In [1]: import numpy as np

In [2]: np.set_printoptions(precision=2, suppress=True, linewidth=140, legacy="1.25")

In [3]: feats = np.arange(48).reshape(8, 6) + 5

In [4]: feats
Out[4]: 
array([[ 5,  6,  7,  8,  9, 10],
       [11, 12, 13, 14, 15, 16],
       [17, 18, 19, 20, 21, 22],
       [23, 24, 25, 26, 27, 28],
       [29, 30, 31, 32, 33, 34],
       [35, 36, 37, 38, 39, 40],
       [41, 42, 43, 44, 45, 46],
       [47, 48, 49, 50, 51, 52]])

In [5]: np.abs(np.diag(np.linalg.qr(feats)[1])) > 1e-9
Out[5]: array([ True,  True, False, False, False, False])

In [6]: np.allclose(feats[:-1].T @ np.linalg.lstsq(feats[:-1].T, feats[-1])[0], feats[-1])
Out[6]: True

In [7]: np.linalg.lstsq(feats[:-1].T, feats[-1])[2]
Out[7]: 2

In [8]: feats @ np.linalg.pinv(feats) @ feats
Out[8]: 
array([[ 5.,  6.,  7.,  8.,  9., 10.],
       [11., 12., 13., 14., 15., 16.],
       [17., 18., 19., 20., 21., 22.],
       [23., 24., 25., 26., 27., 28.],
       [29., 30., 31., 32., 33., 34.],
       [35., 36., 37., 38., 39., 40.],
       [41., 42., 43., 44., 45., 46.],
       [47., 48., 49., 50., 51., 52.]])

In [9]: np.linalg.cond(feats) > 100
Out[9]: True

In [10]: round(np.linalg.norm(feats, 2) / np.linalg.norm(feats), 2)
Out[10]: 1.0

In [11]: [round(float(x), 2) for x in np.linalg.svd(feats, compute_uv=False)[:3]]
Out[11]: [219.48, 5.13, 0.0]

In [12]: Uu, sv, Vh = np.linalg.svd(feats)

In [13]: np.argmax(sv[:-1] / (sv[1:] + 1e-6)) + 1
Out[13]: 2

In [14]: A2 = Uu[:, :2] @ np.diag(sv[:2]) @ Vh[:2]

In [15]: np.linalg.matrix_rank(feats, rtol=0.05)
Out[15]: 1

In [16]: round(float(np.linalg.norm(feats - A2, 2)), 2), np.round(sv[2], 2)
Out[16]: (0.0, 0.0)

In [17]: A2
Out[17]: 
array([[ 5.,  6.,  7.,  8.,  9., 10.],
       [11., 12., 13., 14., 15., 16.],
       [17., 18., 19., 20., 21., 22.],
       [23., 24., 25., 26., 27., 28.],
       [29., 30., 31., 32., 33., 34.],
       [35., 36., 37., 38., 39., 40.],
       [41., 42., 43., 44., 45., 46.],
       [47., 48., 49., 50., 51., 52.]])

In [18]: np.linalg.matrix_rank(A2)
Out[18]: 2

In [19]: rk = np.linalg.matrix_rank(feats)

In [20]: rk
Out[20]: 2

In [21]: N = np.linalg.svd(feats)[2][rk:].T

In [22]: np.linalg.matrix_rank(feats.T @ feats), np.linalg.matrix_rank(feats @ feats.T)
Out[22]: (2, 2)

In [23]: A2 = np.array([[1, 1], [0, -2]])

In [24]: C = np.array([[-2, 2, 1, 0, 1, 1],
    ...:     [-2, -1, -2, -3, 0, -1],
    ...:     [-1, 1, -2, 2, 2, -2],
    ...:     [1, -1, 1, 0, -1, 3],
    ...:     [3, 2, 1, 2, 1, -3],
    ...:     [-3, 2, -1, 2, 1, -2]])

In [25]: arr = np.block([[A2, np.array([[0, 1, 1, 1, 1, 0], [0, 1, 3, 0, 1, 3]])], [np.zeros((6, 2)), C]])

In [26]: arr
Out[26]: 
array([[ 1.,  1.,  0.,  1.,  1.,  1.,  1.,  0.],
       [ 0., -2.,  0.,  1.,  3.,  0.,  1.,  3.],
       [ 0.,  0., -2.,  2.,  1.,  0.,  1.,  1.],
       [ 0.,  0., -2., -1., -2., -3.,  0., -1.],
       [ 0.,  0., -1.,  1., -2.,  2.,  2., -2.],
       [ 0.,  0.,  1., -1.,  1.,  0., -1.,  3.],
       [ 0.,  0.,  3.,  2.,  1.,  2.,  1., -3.],
       [ 0.,  0., -3.,  2., -1.,  2.,  1., -2.]])

In [27]: A2 = arr / np.linalg.norm(arr, axis=1, keepdims=True)

In [28]: gram = A2 @ A2.T

In [29]: round(float(np.degrees(np.arccos(np.clip(gram[2, 0], -1, 1)))), 2)
Out[29]: 60.5

In [30]: (np.abs(gram) > 0.9).astype(int)
Out[30]: 
array([[1, 0, 0, 0, 0, 0, 0, 0],
       [0, 1, 0, 0, 0, 0, 0, 0],
       [0, 0, 1, 0, 0, 0, 0, 0],
       [0, 0, 0, 1, 0, 0, 0, 0],
       [0, 0, 0, 0, 1, 0, 0, 0],
       [0, 0, 0, 0, 0, 1, 0, 0],
       [0, 0, 0, 0, 0, 0, 1, 0],
       [0, 0, 0, 0, 0, 0, 0, 1]])

In [31]: Uu, sv, Vh = np.linalg.svd(arr, full_matrices=False)

In [32]: (sv > 1e-8).sum()
Out[32]: 8

In [33]: np.abs(Uu[:, 0]).round(6).argmax()
Out[33]: 7

In [34]: round(np.sqrt((sv ** 2).sum()), 2), round(float(np.linalg.norm(arr)), 2)
Out[34]: (11.92, 11.92)

In [35]: np.round(Vh @ Vh.T, 2) + 0
Out[35]: 
array([[1., 0., 0., 0., 0., 0., 0., 0.],
       [0., 1., 0., 0., 0., 0., 0., 0.],
       [0., 0., 1., 0., 0., 0., 0., 0.],
       [0., 0., 0., 1., 0., 0., 0., 0.],
       [0., 0., 0., 0., 1., 0., 0., 0.],
       [0., 0., 0., 0., 0., 1., 0., 0.],
       [0., 0., 0., 0., 0., 0., 1., 0.],
       [0., 0., 0., 0., 0., 0., 0., 1.]])

In [36]: W0 = np.load("run18.npy")

In [37]: W0
Out[37]: 
array([[  5,  -4,   2,   2,   0,  -4,   5,  -2],
       [  9,  -7,   7,   0,  -3,  -3,  10,   1],
       [  9,  -6,   5,  -3,  -8,  -7,   8,   2],
       [ 12,  -8,   7,  -1,  -5, -12,   5,   5],
       [ 10,  -4,  11,  -4,  -8,  -8,   0,   9],
       [  9,   0,   8,  -6,  -7,  -4,  -3,  12],
       [  8,   1,   4,  -6,  -3,  -3,  -8,  13],
       [  6,   6,   6,  -2,  -4,  -5,  -6,  18],
       [  8,   1,   8,  -4,  -2,  -3,  -5,  22],
       [  3,   6,  11,   0,  -5,  -6,  -6,  18],
       [ -1,  11,   6,  -2,  -7,  -3,  -3,  16],
       [  3,  15,   2,  -7,  -7,  -2,  -6,  16],
       [  0,  17,   4,  -4,  -4,   0,  -1,  17],
       [ -1,  18,   1,  -2,  -7,  -3,  -3,  14],
       [  1,  14,  -4,  -4, -12,  -4,  -8,  13],
       [ -1,  15,  -3,  -7,  -8,   0,  -7,  10],
       [  0,  10,  -4,  -2, -11,   2,  -8,  14],
       [  3,  14,  -5,   3, -13,   3,  -5,  13],
       [  1,  13,  -8,   0, -17,   8,   0,   9],
       [ -2,  17,  -8,  -1, -21,   7,  -5,  14]])

In [38]: W1 = np.array([[2, 1, -4, -4],
    ...:     [-1, 2, 3, 2],
    ...:     [4, 2, -2, -5],
    ...:     [-3, 2, -2, -5],
    ...:     [4, 1, 3, 2],
    ...:     [-3, -5, 3, -5],
    ...:     [-2, 3, 1, -1],
    ...:     [1, 2, 5, 2]])

In [39]: c = np.array([-2, -1, 0, -1])

In [40]: act = np.maximum(W0 @ W1 + c, 0)

In [41]: np.linalg.matrix_rank(act)
Out[41]: 4

In [42]: act
Out[42]: 
array([[ 14,  35,   0,   0],
       [ 29,  52,   0,   0],
       [ 26,  55,   0,   0],
       [ 72,  87,   0,   0],
       [ 79,  65,   0,   0],
       [ 68,  40,   0,   0],
       [ 73,  19,  14,  22],
       [ 63,  64,  43,  26],
       [ 90,  59,  53,   9],
       [ 70,  79,  35,   6],
       [ 18,  59,  76,  41],
       [ 24,  39,  90,  76],
       [ 12,  60, 123,  60],
       [  0,  59,  97,  76],
       [  0,  22,  63,  93],
       [  0,   0,  88,  94],
       [  0,   0,  77,  53],
       [  0,   9,  64,  15],
       [  0,   0,  69,   5],
       [  0,   0, 100,  42]])

In [43]: C = np.array([[-2, 0], [2, 2], [4, -3], [0, 3]])

In [44]: (act @ C).round(6).argmax(axis=1)
Out[44]: array([1, 1, 1, 1, 1, 1, 1, 0, 0, 0, 0, 0, 0, 0, 0, 0, 0, 0, 0, 0])

In [45]: A2 = np.array([[-3, 3], [5, 5], [0, 2]])

In [46]: X = np.tile(A2, (2, 3))

In [47]: X
Out[47]: 
array([[-3,  3, -3,  3, -3,  3],
       [ 5,  5,  5,  5,  5,  5],
       [ 0,  2,  0,  2,  0,  2],
       [-3,  3, -3,  3, -3,  3],
       [ 5,  5,  5,  5,  5,  5],
       [ 0,  2,  0,  2,  0,  2]])

In [48]: # column 2 repeats column 0

In [49]: X.mean(axis=0)
Out[49]: array([0.67, 3.33, 0.67, 3.33, 0.67, 3.33])

In [50]: np.round(np.linalg.svd(X, compute_uv=False), 2) + 0
Out[50]: array([17.68, 10.92,  0.  ,  0.  ,  0.  ,  0.  ])

In [51]: X - X[0]
Out[51]: 
array([[ 0,  0,  0,  0,  0,  0],
       [ 8,  2,  8,  2,  8,  2],
       [ 3, -1,  3, -1,  3, -1],
       [ 0,  0,  0,  0,  0,  0],
       [ 8,  2,  8,  2,  8,  2],
       [ 3, -1,  3, -1,  3, -1]])

In [52]: X.sum(axis=0)
Out[52]: array([ 4, 20,  4, 20,  4, 20])

In [53]: X.shape
Out[53]: (6, 6)

In [54]: Xc = W0 - W0.mean(axis=0)

In [55]: vecs = np.linalg.svd(Xc)[2][:2]

In [56]: A2 = Xc - Xc @ vecs.T @ vecs

In [57]: round(np.linalg.norm(A2) / np.linalg.norm(Xc), 2)
Out[57]: 0.4

In [58]: (Xc @ vecs.T).std(axis=0)
Out[58]: array([12.54,  7.27])

In [59]: gram = X.T @ X

In [60]: np.linalg.matrix_rank(gram)
Out[60]: 2

In [61]: np.trace(gram), (X ** 2).sum()
Out[61]: (432, 432)

In [62]: rng = np.random.default_rng(87)

In [63]: idx = rng.permutation(6)

In [64]: idx
Out[64]: array([5, 3, 1, 0, 2, 4])

In [65]: A2 = X[idx][:, idx]

In [66]: round(float(np.linalg.det(A2)), 2), round(np.linalg.det(X[idx]), 2)
Out[66]: (0.0, 0.0)

In [67]: np.diag(A2)
Out[67]: array([ 2,  3,  5, -3,  0,  5])

In [68]: np.trace(A2)
Out[68]: 12

In [69]: np.allclose(A2, X)
Out[69]: False

In [70]: Uu, sv, Vh = np.linalg.svd(X, full_matrices=False)

In [71]: Uu.shape, sv.shape, Vh.shape
Out[71]: ((6, 6), (6,), (6, 6))

In [72]: sv.round(2) + 0
Out[72]: array([17.68, 10.92,  0.  ,  0.  ,  0.  ,  0.  ])

In [73]: np.abs(Uu[:, 0]).round(6).argmax()
Out[73]: 1

In [74]: np.round(sv / sv[0], 2) + 0
Out[74]: array([1.  , 0.62, 0.  , 0.  , 0.  , 0.  ])

In [75]: np.abs(Vh[0])
Out[75]: array([0.38, 0.43, 0.38, 0.43, 0.38, 0.43])

In [76]: mat = np.loadtxt("w.csv", delimiter=",")

In [77]: mat
Out[77]: 
array([[3., 1., 3., 1., 3., 1.],
       [1., 3., 1., 3., 1., 3.],
       [2., 1., 2., 1., 2., 1.],
       [3., 1., 3., 1., 3., 1.],
       [1., 3., 1., 3., 1., 3.],
       [2., 1., 2., 1., 2., 1.]])

In [78]: # row 3 repeats row 0

In [79]: np.linalg.lstsq(mat[:-1].T, mat[-1])[2]
Out[79]: 2

In [80]: np.abs(np.diag(np.linalg.qr(mat)[1])) > 1e-9
Out[80]: array([ True,  True, False, False, False, False])

In [81]: F = np.load("a.npy")

In [82]: F
Out[82]: 
array([[ 0.8 ,  0.2 , -0.4 ],
       [ 0.9 , -1.2 ,  1.  ],
       [ 1.4 , -0.3 , -0.3 ],
       [-0.3 ,  0.8 , -0.2 ],
       [ 0.5 , -2.2 ,  2.4 ],
       [ 1.19, -1.79,  0.55],
       [-1.  ,  0.7 ,  0.5 ]])

In [83]: u = np.array([2, 0, 0])

In [84]: np.array([np.convolve(row, u, "same") for row in F])
Out[84]: 
array([[ 0.4 , -0.8 ,  0.  ],
       [-2.4 ,  2.  ,  0.  ],
       [-0.6 , -0.6 ,  0.  ],
       [ 1.6 , -0.4 ,  0.  ],
       [-4.4 ,  4.8 ,  0.  ],
       [-3.58,  1.1 ,  0.  ],
       [ 1.4 ,  1.  ,  0.  ]])

In [85]: np.polyval(u, F[4])
Out[85]: array([ 0.5 ,  9.68, 11.52])

In [86]: np.cross(F[4, :3], F[6, :3])
Out[86]: array([-2.78, -2.65, -1.85])

In [87]: np.convolve(F[4], u)
Out[87]: array([ 1. , -4.4,  4.8,  0. ,  0. ])

In [88]: np.correlate(F[4], F[6], "full")
Out[88]: array([ 0.25, -0.75, -0.84,  3.88, -2.4 ])
